$ python -q
>>> import numpy as np
>>> np.set_printoptions(precision=3, suppress=True, linewidth=120)
>>> rnd = lambda a: np.round(a, 3) + 0
>>> K = np.load("m.npy")
>>> K
array([[0, 0, 0, 0, 0, 0, 0, 1, 0],
       [0, 0, 0, 0, 0, 0, 0, 0, 0],
       [0, 0, 0, 0, 0, 0, 0, 1, 0],
       [0, 0, 0, 0, 0, 0, 1, 0, 0],
       [0, 0, 0, 0, 0, 0, 0, 0, 0],
       [0, 0, 0, 0, 0, 0, 0, 0, 0],
       [0, 0, 0, 1, 0, 0, 0, 0, 1],
       [1, 0, 1, 0, 0, 0, 0, 0, 1],
       [0, 0, 0, 0, 0, 0, 1, 1, 0]])
>>> np.all(np.linalg.eigvalsh(K) > 0)
np.False_
>>> [round(float(np.linalg.det(K[:i, :i])), 2) + 0 for i in range(1, 10)]
[0.0, 0.0, 0.0, 0.0, 0.0, 0.0, 0.0, 0.0, 0.0]
>>> try:
...     np.linalg.cholesky(K)
... except np.linalg.LinAlgError as e:
...     print("failed:", e)
... 
failed: Matrix is not positive definite
>>> rnd(np.linalg.eigvalsh(K).min())
np.float64(-1.902)
>>> U, sig = np.linalg.svd(K)
Traceback (most recent call last):
  File "<python-input-9>", line 1, in <module>
    U, sig = np.linalg.svd(K)
    ^^^^^^
ValueError: too many values to unpack (expected 2)
>>> U, sig, Vh = np.linalg.svd(K, full_matrices=False)
>>> rnd(sig / sig[0])
array([1.   , 1.   , 0.618, 0.618, 0.   , 0.   , 0.   , 0.   , 0.   ])
>>> rnd(np.cumsum(sig ** 2) / np.sum(sig ** 2))
array([0.362, 0.724, 0.862, 1.   , 1.   , 1.   , 1.   , 1.   , 1.   ])
>>> U.shape, sig.shape, Vh.shape
((9, 9), (9,), (9, 9))
>>> (np.linalg.matrix_power((K != 0) + (K.T != 0) + np.eye(9), 9) > 0).astype(int)
array([[1, 0, 1, 1, 0, 0, 1, 1, 1],
       [0, 1, 0, 0, 0, 0, 0, 0, 0],
       [1, 0, 1, 1, 0, 0, 1, 1, 1],
       [1, 0, 1, 1, 0, 0, 1, 1, 1],
       [0, 0, 0, 0, 1, 0, 0, 0, 0],
       [0, 0, 0, 0, 0, 1, 0, 0, 0],
       [1, 0, 1, 1, 0, 0, 1, 1, 1],
       [1, 0, 1, 1, 0, 0, 1, 1, 1],
       [1, 0, 1, 1, 0, 0, 1, 1, 1]])
>>> K @ K
array([[1, 0, 1, 0, 0, 0, 0, 0, 1],
       [0, 0, 0, 0, 0, 0, 0, 0, 0],
       [1, 0, 1, 0, 0, 0, 0, 0, 1],
       [0, 0, 0, 1, 0, 0, 0, 0, 1],
       [0, 0, 0, 0, 0, 0, 0, 0, 0],
       [0, 0, 0, 0, 0, 0, 0, 0, 0],
       [0, 0, 0, 0, 0, 0, 2, 1, 0],
       [0, 0, 0, 0, 0, 0, 1, 3, 0],
       [1, 0, 1, 1, 0, 0, 0, 0, 2]])
>>> rnd(np.sort(np.linalg.eigvals(K).real))
array([-1.902, -1.176,  0.   ,  0.   ,  0.   ,  0.   ,  0.   ,  1.176,  1.902])
>>> (K != 0).astype(int)
array([[0, 0, 0, 0, 0, 0, 0, 1, 0],
       [0, 0, 0, 0, 0, 0, 0, 0, 0],
       [0, 0, 0, 0, 0, 0, 0, 1, 0],
       [0, 0, 0, 0, 0, 0, 1, 0, 0],
       [0, 0, 0, 0, 0, 0, 0, 0, 0],
       [0, 0, 0, 0, 0, 0, 0, 0, 0],
       [0, 0, 0, 1, 0, 0, 0, 0, 1],
       [1, 0, 1, 0, 0, 0, 0, 0, 1],
       [0, 0, 0, 0, 0, 0, 1, 1, 0]])
>>> U, sig, Vh = np.linalg.svd(K)
>>> rnd(sig)
array([1.902, 1.902, 1.176, 1.176, 0.   , 0.   , 0.   , 0.   , 0.   ])
>>> Y = U[:, :4] @ np.diag(sig[:4]) @ Vh[:4]
>>> rnd(Y)
array([[0., 0., 0., 0., 0., 0., 0., 1., 0.],
       [0., 0., 0., 0., 0., 0., 0., 0., 0.],
       [0., 0., 0., 0., 0., 0., 0., 1., 0.],
       [0., 0., 0., 0., 0., 0., 1., 0., 0.],
       [0., 0., 0., 0., 0., 0., 0., 0., 0.],
       [0., 0., 0., 0., 0., 0., 0., 0., 0.],
       [0., 0., 0., 1., 0., 0., 0., 0., 1.],
       [1., 0., 1., 0., 0., 0., 0., 0., 1.],
       [0., 0., 0., 0., 0., 0., 1., 1., 0.]])
>>> np.linalg.matrix_rank(Y)
np.int64(4)
>>> m1 = np.load("x.npy")
>>> m1
array([[ 0.082,  1.046, -0.707, -1.108,  0.186, -0.104, -0.679,  0.732,  0.113, -1.005, -0.406,  0.163, -1.069,
        -0.428],
       [-0.951, -1.436,  1.424,  4.239, -0.039, -0.354,  0.969, -1.605, -0.079,  4.373, -0.224,  0.208,  3.045,
         2.722],
       [-1.021, -0.628,  0.562,  3.16 ,  0.185,  0.042,  1.701, -0.878, -0.085,  3.379, -0.069, -0.117,  2.355,
         1.811],
       [ 2.057,  2.017, -1.465, -5.317, -0.032,  0.573, -1.989,  1.407,  0.285, -5.978, -0.299,  0.187, -4.032,
        -4.179],
       [-1.169, -1.055,  1.125,  2.715, -0.154,  0.081,  1.256, -1.33 , -0.517,  3.12 , -0.108, -0.144,  1.478,
         1.784],
       [-0.182, -0.702,  0.715,  1.489, -0.143, -0.077,  0.891, -0.617, -0.029,  1.825, -0.788, -0.109,  1.484,
         1.546],
       [-0.057,  0.217, -0.018, -0.814,  0.175, -0.12 , -0.486, -0.045, -0.507, -0.578, -0.311, -0.191,  0.215,
        -0.915],
       [ 0.956,  0.679, -0.748, -2.306, -0.36 , -0.22 , -0.76 ,  1.076,  0.017, -2.211, -0.147, -0.228, -1.837,
        -1.121],
       [ 0.815,  0.282, -0.51 , -0.868,  0.095,  0.034,  0.181,  0.048, -0.084, -0.335, -0.051,  0.283, -0.45 ,
        -0.225],
       [-0.95 , -1.503,  0.743,  3.566,  0.329, -0.345,  0.95 , -0.849, -0.046,  3.712,  0.023,  0.128,  2.065,
         2.728],
       [-1.14 , -0.893,  0.424,  3.129, -0.149, -0.284,  0.867, -1.465, -0.059,  3.158,  0.081,  0.098,  1.514,
         1.769],
       [-0.067,  0.287, -0.051, -0.537, -0.222,  0.347, -0.516,  0.315, -0.071, -0.121, -0.211, -0.136, -0.195,
        -0.205],
       [-1.624, -1.259,  1.593,  3.85 ,  0.226,  0.073,  1.103, -1.158, -0.292,  4.034,  0.014, -0.04 ,  2.874,
         2.89 ],
       [ 1.391,  0.935, -0.897, -2.13 , -0.342, -0.139, -0.586,  0.63 , -0.315, -2.484,  0.166,  0.263, -1.423,
        -1.209]])
>>> def softmax(z):
...     e = np.exp(z - z.max(axis=-1, keepdims=True))
...     return e / e.sum(axis=-1, keepdims=True)
... 
>>> rnd(softmax(m1).sum(axis=1))
array([1., 1., 1., 1., 1., 1., 1., 1., 1., 1., 1., 1., 1., 1.])
>>> rnd(softmax(m1[8] + 2))
array([0.158, 0.092, 0.042, 0.029, 0.077, 0.072, 0.084, 0.073, 0.064, 0.05 , 0.066, 0.093, 0.044, 0.056])
>>> S = m1 @ m1.T / np.sqrt(14)
>>> softmax(S).round(6).argmax(axis=1)
array([3, 1, 1, 3, 1, 1, 3, 3, 3, 1, 1, 3, 1, 3])
>>> f = np.array([1, -2])
>>> rnd(np.cross(m1[0, :3], m1[3, :3]))
array([-0.106, -1.334, -1.986])
>>> arr = np.loadtxt("layer16.csv", delimiter=",")
>>> arr
array([[-4.,  0., -2.,  4., -4.,  4.,  5.,  0., -5., -5., -5.,  1.],
       [-1.,  3.,  3.,  1., -4.,  2., -2.,  2., -1., -4., -4.,  5.],
       [ 4.,  4., -5., -1., -5.,  0.,  3., -1.,  3.,  4., -4.,  2.],
       [-2.,  5., -3., -2., -5.,  1.,  5.,  3.,  4., -1., -2., -5.],
       [-5.,  0.,  5.,  0., -3., -1., -3., -5.,  2., -4., -5.,  5.],
       [ 4., -5., -4., -5.,  0., -3., -4.,  4.,  2.,  0., -3.,  5.],
       [ 5., -2.,  2., -4.,  3., -2., -4.,  4.,  5.,  0., -1., -4.],
       [ 4.,  4.,  3., -4., -4.,  0.,  4.,  3., -4., -2., -3.,  3.],
       [ 4.,  2.,  2.,  1.,  2., -3.,  3.,  0.,  0., -5., -4., -5.],
       [-4., -2., -3.,  3.,  5.,  5.,  1., -2.,  0.,  1.,  4., -4.],
       [ 2.,  5.,  1., -2.,  0., -3.,  0.,  2.,  2.,  2.,  0.,  4.],
       [ 2.,  4., -3., -3., -1., -3.,  4.,  0., -5.,  3., -1., -1.]])
>>> x0 = np.array([0, 2, 3, 1, 1, 2, 3, 3, 2, 3, 1, 1])
>>> rhs = arr @ x0
>>> beta, lr = np.zeros(12), 1 / np.linalg.norm(arr, 2) ** 2
>>> for i in range(150):
...     beta -= lr * arr.T @ (arr @ beta - rhs)
...     if i % 50 == 0: print(i, round(np.linalg.norm(arr @ beta - rhs), 3))
... 
0 36.901
50 4.621
100 3.487
>>> rnd(beta)
array([0.554, 2.603, 2.161, 0.547, 0.614, 2.179, 2.232, 2.219, 1.847, 1.703, 1.969, 0.915])
>>> W2 = np.sign(np.array([[3, 2, 1, 0], [2, 3, 0, 0], [1, 1, 3, 1], [3, 1, 2, 2]]))
>>> Y = (np.tril(W2, -1) + np.eye(4)) @ (np.triu(W2, 1) + np.eye(4))
>>> vals = np.array([2, -2, 2, 1])
>>> feats = np.rint(Y * vals @ np.linalg.inv(Y)) + 0
>>> feats
array([[ 6., -4.,  0.,  0.],
       [ 8., -6.,  0.,  0.],
       [ 8., -8.,  3., -1.],
       [ 8., -8.,  2.,  0.]])
>>> Y = feats / np.sqrt((feats ** 2).mean(axis=1, keepdims=True))
>>> rnd(Y[3])
array([ 1.393, -1.393,  0.348,  0.   ])
>>> f = np.array([2, -3])
>>> np.convolve(feats[1], f)
array([ 16., -36.,  18.,   0.,   0.])
>>> np.array([np.convolve(row, f, "same") for row in feats])
array([[ 12., -26.,  12.,   0.],
       [ 16., -36.,  18.,   0.],
       [ 16., -40.,  30., -11.],
       [ 16., -40.,  28.,  -6.]])
>>> Y = np.linalg.invert(feats)
Traceback (most recent call last):
  File "<python-input-49>", line 1, in <module>
    Y = np.linalg.invert(feats)
        ^^^^^^^^^^^^^^^^
AttributeError: module 'numpy.linalg' has no attribute 'invert'
>>> Y = np.linalg.inv(feats)
>>> rnd(np.linalg.det(feats) * Y)
array([[-12.,   8.,   0.,   0.],
       [-16.,  12.,   0.,   0.],
       [-16.,  16.,   0.,  -4.],
       [-16.,  16.,   8., -12.]])
>>> feats @ Y
array([[1., 0., 0., 0.],
       [0., 1., 0., 0.],
       [0., 0., 1., 0.],
       [0., 0., 0., 1.]])
>>> (np.abs(Y) > 1e-9).astype(int)
array([[1, 1, 0, 0],
       [1, 1, 0, 0],
       [1, 1, 0, 1],
       [1, 1, 1, 1]])
>>> rnd(np.linalg.det(feats) * np.linalg.det(Y))
np.float64(1.0)
>>> Y
array([[ 1.5, -1. ,  0. ,  0. ],
       [ 2. , -1.5, -0. , -0. ],
       [ 2. , -2. , -0. ,  0.5],
       [ 2. , -2. , -1. ,  1.5]])
>>> np.allclose(Y, feats.T)
False
>>> rnd(np.linalg.slogdet(feats)[0])
np.float64(-1.0)
>>> rnd(np.linalg.inv(Y))
array([[ 6., -4.,  0.,  0.],
       [ 8., -6.,  0.,  0.],
       [ 8., -8.,  3., -1.],
       [ 8., -8.,  2.,  0.]])
